$ python -q
>>> import numpy as np
>>> import numpy.linalg as la
>>> np.set_printoptions(precision=2, suppress=True, linewidth=140)
>>> W0 = np.load("a.npy")
>>> W0
array([[-1.99,  1.03, -1.98,  2.02],
       [-1.99,  1.01, -2.02,  2.02],
       [-1.99,  1.02, -1.99,  2.02],
       [-1.98,  0.99, -2.01,  2.02],
       [-1.99,  1.01, -2.  ,  1.97],
       [-3.01, -2.99,  1.97,  2.  ],
       [-2.99, -2.97,  1.99,  2.02],
       [-2.99, -2.99,  1.98,  1.99],
       [-2.99, -3.02,  2.01,  2.01],
       [-2.99, -3.  ,  1.98,  2.01]])
>>> r0 = np.array([4, -2])
>>> print(np.convolve(W0[6], r0))
[-11.96  -5.9   13.9    4.1   -4.04]
>>> print(np.polyval(r0, W0[6]))
[-13.96 -13.88   5.96   6.08]
>>> gram = np.cov(W0, rowvar=False)
>>> np.polyfit(W0[:, 3], W0[:, 0], 1)
array([  4.02, -10.55])
>>> gram.shape
(4, 4)
>>> np.argsort(-W0.std(axis=0).round(6), kind="stable")
array([1, 2, 0, 3])
>>> np.corrcoef(W0.T)
array([[ 1.  ,  1.  , -1.  ,  0.13],
       [ 1.  ,  1.  , -1.  ,  0.13],
       [-1.  , -1.  ,  1.  , -0.12],
       [ 0.13,  0.13, -0.12,  1.  ]])
>>> D = la.norm(W0[:, None] - W0[None], axis=-1)
>>> la.norm(W0 - W0.mean(axis=0), axis=1)
array([2.87, 2.88, 2.87, 2.86, 2.87, 2.86, 2.86, 2.86, 2.9 , 2.87])
>>> D.mean(axis=1).argmax()
np.int64(8)
>>> D.shape
(10, 10)
>>> D[9].round(6).argsort(kind="stable")[:4]
array([9, 7, 5, 6])
>>> np.unravel_index(D.round(6).argmax(), D.shape)
(np.int64(1), np.int64(8))
>>> (D + 1e9 * np.eye(10)).round(6).argmin(axis=1)
array([2, 3, 0, 1, 2, 7, 9, 9, 9, 7])
>>> la.matrix_rank(D ** 2)
np.int64(6)
>>> Xc = W0 - W0.mean(axis=0)
>>> evecs = la.svd(Xc)[2][:2]
>>> A2 = Xc - Xc @ evecs.T @ evecs
>>> np.round(np.cov(Xc @ evecs.T, rowvar=False), 2) + 0
array([[9.15, 0.  ],
       [0.  , 0.  ]])
>>> la.norm(A2, axis=1).round(6).argmax()
np.int64(3)
>>> np.diag(evecs.T @ evecs)
array([0.04, 0.62, 0.63, 0.71])
>>> Xc = W0 - W0.mean(axis=0)
>>> Uu, sigma, VT = la.svd(Xc, full_matrices=False)
>>> np.round(Xc.mean(axis=0), 2) + 0
array([0., 0., 0., 0.])
>>> np.round(VT[0] * np.sign(VT[0, np.abs(VT[0]).argmax()]), 2) + 0
array([ 0.18,  0.7 , -0.69,  0.  ])
>>> np.abs(Uu[:, 0]).argmax()
np.int64(8)
>>> np.searchsorted(np.cumsum(sigma ** 2) / (sigma ** 2).sum(), 0.9) + 1
np.int64(1)
>>> la.matrix_rank(Xc)
np.int64(4)
>>> K = np.load("dump.npy")
>>> K
array([[-0.34, -0.63],
       [-0.34, -0.21],
       [-0.47, -0.34],
       [ 0.04, -0.28],
       [ 0.73, -0.6 ]])
>>> x0 = np.array([5, -1])
>>> rhs = K @ x0
>>> rhs
array([-1.09, -1.51, -2.03,  0.49,  4.26])
>>> la.lstsq(K, rhs)[0]
array([ 5., -1.])
>>> rng = np.random.default_rng(412)
>>> rhs = rhs + 0.1 * rng.normal(size=5)
>>> rhs
array([-1.18, -1.51, -2.  ,  0.31,  4.23])
>>> beta, *_ = la.lstsq(K, rhs)
>>> beta
array([ 4.99, -0.88])
>>> np.round(K.T @ (rhs - K @ beta), 2) + 0
array([0., 0.])
>>> np.round(la.norm(rhs - K @ beta), 2)
np.float64(0.17)
